>>> import numpy as np
>>> from numpy import linalg as LA
>>> np.set_printoptions(suppress=True, linewidth=200)
>>> tidy = lambda a: np.round(a, 2) + 0
>>> mat = np.array([[-2.0, -3.0, 7.0], [0.0, -4.0, 6.0], [0.0, -3.0, 5.0]])
>>> vals, V = LA.eig(mat)
>>> np.prod(vals)
np.float64(4.0)
>>> vals
array([-2., -1.,  2.])
>>> tidy(np.sort(LA.eigvals(mat @ mat)))
array([1., 4., 4.])
>>> B = np.array([[-2, -4, 6], [-9, -1, 1]])
>>> W2 = np.kron(B, mat)
>>> tidy(LA.norm(W2, 2)), tidy(LA.norm(B, 2) * LA.norm(mat, 2))
(np.float64(120.62), np.float64(120.62))
>>> W2.shape
(6, 9)
>>> LA.matrix_rank(W2)
np.int64(6)
>>> W2
array([[  4.,   6., -14.,   8.,  12., -28., -12., -18.,  42.],
       [ -0.,   8., -12.,  -0.,  16., -24.,   0., -24.,  36.],
       [ -0.,   6., -10.,  -0.,  12., -20.,   0., -18.,  30.],
       [ 18.,  27., -63.,   2.,   3.,  -7.,  -2.,  -3.,   7.],
       [ -0.,  36., -54.,  -0.,   4.,  -6.,   0.,  -4.,   6.],
       [ -0.,  27., -45.,  -0.,   3.,  -5.,   0.,  -3.,   5.]])
>>> q = mat.astype(float).copy()
>>> for j in range(3):
...     q[:, j] -= q[:, :j] @ (q[:, :j].T @ q[:, j])
...     q[:, j] /= LA.norm(q[:, j])
... 
>>> tidy(q.T @ q)
array([[1., 0., 0.],
       [0., 1., 0.],
       [0., 0., 1.]])
>>> tidy(q.T @ mat)
array([[ 2. ,  3. , -7. ],
       [ 0. ,  5. , -7.8],
       [ 0. ,  0. ,  0.4]])
>>> f = np.array([4, 2, 0])
>>> B = mat + np.outer(f, np.eye(3)[2])
>>> LA.matrix_rank(LA.inv(B) - LA.inv(mat), tol=1e-8)
np.int64(1)
>>> tidy(LA.norm(mat, "nuc"))
np.float64(14.03)
>>> mat[2] @ mat[0]
np.float64(44.0)
>>> M = np.load("layer19.npy")
>>> M
array([[3, 3, 3, 3],
       [2, 0, 2, 0],
       [3, 3, 3, 3],
       [2, 0, 2, 0]])
>>> M @ M
array([[30, 18, 30, 18],
       [12, 12, 12, 12],
       [30, 18, 30, 18],
       [12, 12, 12, 12]])
>>> tidy(np.sort(np.abs(LA.eigvals(M))))
array([0.  , 0.  , 2.74, 8.74])
>>> (M + M.T) / 2
array([[3. , 2.5, 3. , 2.5],
       [2.5, 0. , 2.5, 0. ],
       [3. , 2.5, 3. , 2.5],
       [2.5, 0. , 2.5, 0. ]])
>>> rng = np.random.default_rng(99)
>>> z = rng.permutation(4)
>>> z
array([0, 2, 3, 1])
>>> B = M[z][:, z]
>>> tidy(LA.det(B)), tidy(LA.det(M[z]))
(np.float64(0.0), np.float64(0.0))
>>> tidy(np.sort(np.abs(LA.eigvals(B))))
array([0.  , 0.  , 2.74, 8.74])
>>> rk = LA.matrix_rank(M)
>>> rk
np.int64(2)
>>> N = LA.svd(M)[2][rk:].T
>>> [int(LA.matrix_rank(np.delete(M, i, axis=0))) for i in range(4)]
[2, 2, 2, 2]
>>> [int(LA.matrix_rank(M[:i])) for i in range(1, len(M) + 1)]
[1, 2, 2, 2]
>>> tidy(M @ N)
array([[0., 0.],
       [0., 0.],
       [0., 0.],
       [0., 0.]])
>>> LA.matrix_rank(M.T @ M), LA.matrix_rank(M @ M.T)
(np.int64(2), np.int64(2))
>>> np.allclose(M @ N, 0)
True
>>> arr = np.loadtxt("sample1.csv", delimiter=",")
>>> arr
array([[0., 1., 0., 0., 0., 0.],
       [2., 2., 0., 0., 0., 0.],
       [2., 2., 0., 0., 0., 0.],
       [0., 0., 0., 1., 0., 0.],
       [0., 0., 2., 2., 0., 0.],
       [0., 0., 2., 2., 0., 0.],
       [0., 0., 0., 0., 0., 1.],
       [0., 0., 0., 0., 2., 2.],
       [0., 0., 0., 0., 2., 2.]])
>>> vec = np.array([-2, 1, 3, -2, -2, -3])
>>> rhs = arr @ vec
>>> tidy(LA.solve(arr.T @ arr, arr.T @ rhs))
array([-2.,  1.,  3., -2., -2., -3.])
>>> tidy(LA.lstsq(arr, rhs)[0])
array([-2.,  1.,  3., -2., -2., -3.])
>>> tidy(LA.pinv(arr) @ arr)
array([[1., 0., 0., 0., 0., 0.],
       [0., 1., 0., 0., 0., 0.],
       [0., 0., 1., 0., 0., 0.],
       [0., 0., 0., 1., 0., 0.],
       [0., 0., 0., 0., 1., 0.],
       [0., 0., 0., 0., 0., 1.]])
>>> rhs
array([  1.,  -2.,  -2.,  -2.,   2.,   2.,  -3., -10., -10.])
>>> rhs = rhs + 0.05 * rng.normal(size=9)
>>> tidy(rhs)
array([ 1.  , -1.97, -2.09, -1.92,  1.98,  1.97, -3.05, -9.95, -9.97])
>>> beta, *_ = LA.lstsq(arr, rhs)
>>> tidy(arr.T @ (rhs - arr @ beta))
array([0., 0., 0., 0., 0., 0.])
>>> beta.round()
array([-2.,  1.,  3., -2., -2., -3.])
>>> tidy(LA.norm(rhs - arr @ beta))
np.float64(0.09)
>>> [round(float(LA.norm(LA.solve(arr.T @ arr + lam * np.eye(6), arr.T @ rhs))), 2) for lam in (0, 1, 10, 100)]
[5.5, 3.69, 2.28, 0.52]
>>> q, V = LA.qr(arr[:, :5])[0], LA.qr(arr[:, 5:])[0]
>>> sigma = LA.svd(q.T @ V, compute_uv=False)
>>> tidy(sigma)
array([0.94])
>>> X = np.array([[1, 0, 0], [0, 1, 0], [0, 0, 1]])
>>> vals, V = LA.eigh(X)
>>> tidy(LA.svd(X, compute_uv=False))
array([1., 1., 1.])
>>> (vals > 1e-8).sum(), (vals < -1e-8).sum()
(np.int64(3), np.int64(0))
>>> tidy(LA.eigvalsh(X + 5 * np.eye(3)))
array([6., 6., 6.])
>>> V.T @ X @ V
array([[1., 0., 0.],
       [0., 1., 0.],
       [0., 0., 1.]])
>>> vals
array([1., 1., 1.])
>>> vals.sum(), np.trace(X)
(np.float64(3.0), np.int64(3))
>>> tidy(LA.eigvalsh(X @ X))
array([1., 1., 1.])
>>> W0 = np.array([[0, -3, 8, -7], [0, 0, 9, 1], [0, 0, 0, -7], [0, 0, 0, 0]])
>>> rk = LA.matrix_rank(W0)
>>> rk
np.int64(3)
>>> N = LA.svd(W0)[2][rk:].T
>>> np.allclose(W0 @ N, 0)
True
>>> [int(LA.matrix_rank(W0[:i])) for i in range(1, len(W0) + 1)]
[1, 2, 3, 3]
>>> A = np.array([[3, 2, 3],
...     [3, 2, 4],
...     [4, 3, 7],
...     [4, 4, 8],
...     [4, 6, 10],
...     [5, 6, 11],
...     [8, 6, 13],
...     [10, 6, 15],
...     [11, 9, 18],
...     [11, 12, 21],
...     [12, 12, 24],
...     [13, 13, 27],
...     [15, 14, 28],
...     [16, 14, 31],
...     [18, 16, 32],
...     [18, 18, 32],
...     [18, 19, 35],
...     [21, 20, 36],
...     [22, 22, 39],
...     [22, 25, 41]])
>>> A
array([[ 3,  2,  3],
       [ 3,  2,  4],
       [ 4,  3,  7],
       [ 4,  4,  8],
       [ 4,  6, 10],
       [ 5,  6, 11],
       [ 8,  6, 13],
       [10,  6, 15],
       [11,  9, 18],
       [11, 12, 21],
       [12, 12, 24],
       [13, 13, 27],
       [15, 14, 28],
       [16, 14, 31],
       [18, 16, 32],
       [18, 18, 32],
       [18, 19, 35],
       [21, 20, 36],
       [22, 22, 39],
       [22, 25, 41]])
>>> Ac = A - A.mean(axis=0)
>>> V = LA.svd(Ac)[2][:1]
>>> B = Ac - Ac @ V.T @ V
>>> tidy(np.cov(Ac @ V.T, rowvar=False))
np.float64(242.81)
>>> tidy(B.std(axis=0))
array([0.85, 0.96, 0.55])
>>> LA.norm(B, axis=1).round(6).argmax()
np.int64(19)
>>> tidy(np.diag(V.T @ V))
array([0.18, 0.2 , 0.62])
>>> LA.cond(A) > 100
np.False_
>>> [round(float(x), 2) for x in LA.svd(A, compute_uv=False)[:3]]
[139.73, 5.24, 3.86]
>>> LA.matrix_rank(A, rtol=0.1)
np.int64(1)
>>> round(np.log10(LA.cond(A)))
2
>>> tidy(np.abs(LA.svd(A)[2][-1]))
array([0.77, 0.28, 0.57])
>>> tidy(LA.norm(A, 2) / LA.norm(A))
np.float64(1.0)
>>> Ac = A - A.mean(axis=0)
>>> U, sigma, vt = LA.svd(Ac, full_matrices=False)
>>> (np.sign(U[:, 0]) == np.sign(U[0, 0])).astype(int)
array([1, 1, 1, 1, 1, 1, 1, 1, 1, 1, 0, 0, 0, 0, 0, 0, 0, 0, 0, 0])
>>> tidy(np.abs(vt[-1]))
array([0.76, 0.3 , 0.58])
>>> tidy(vt[0] * np.sign(vt[0, np.abs(vt[0]).argmax()]))
array([0.42, 0.45, 0.79])
>>> K = np.array([[-2.0, 1.0, 0.0], [0.0, -2.0, 1.0], [0.0, 0.0, -2.0]])
>>> P = np.triu(np.array([[0, -3, 0], [-2, 3, -3], [-1, 0, 3]]), 1) + np.eye(3)
>>> B = P @ K @ LA.inv(P)
>>> np.trace(B), np.trace(K)
(np.float64(-6.0), np.float64(-6.0))
>>> B
array([[-2.,  1.,  0.],
       [ 0., -2.,  1.],
       [ 0.,  0., -2.]])
>>> P @ K - K @ P
array([[0., 0., 0.],
       [0., 0., 0.],
       [0., 0., 0.]])
>>> tidy(LA.det(2 * K)), tidy(LA.det(K))
(np.float64(-64.0), np.float64(-8.0))
>>> tidy(LA.eigvals(K))
array([-2., -2., -2.])
>>> tidy(LA.det(K.T))
np.float64(-8.0)
>>> vals, V = LA.eig(K)
>>> K @ V[:, 0] - vals[0] * V[:, 0]
array([0., 0., 0.])
>>> m1 = np.array([[-0.96, -1.78, 1.15], [-1.78, 0.57, 1.34], [1.15, 1.34, 0.39]])
>>> vals, V = LA.eig(m1)
>>> tidy(np.sort(LA.eigvals(LA.inv(m1))))
array([-0.33,  0.5 ,  1.01])
>>> tidy(np.sort(LA.eigvals(m1.T)))
array([-3.  ,  0.99,  2.  ])
>>> tidy(np.prod(vals))
np.float64(-5.97)
>>> tidy(np.sort(LA.eigvals(m1 @ m1)))
array([0.99, 4.01, 8.98])
>>> tidy(m1 @ V[:, 0] - vals[0] * V[:, 0])
array([0., 0., 0.])
>>> U, sigma, vt = LA.svd(m1, full_matrices=False)
>>> tidy(np.abs(vt[0]))
array([0.72, 0.53, 0.45])
>>> tidy(vt @ vt.T)
array([[1., 0., 0.],
       [0., 1., 0.],
       [0., 0., 1.]])
>>> tidy(U.T @ m1 @ vt.T)
array([[3.  , 0.  , 0.  ],
       [0.  , 2.  , 0.  ],
       [0.  , 0.  , 0.99]])
>>> vals, V = LA.eigh(m1)
>>> vec = np.array([0, 1, 1])
>>> vec @ m1 @ vec
np.float64(3.64)
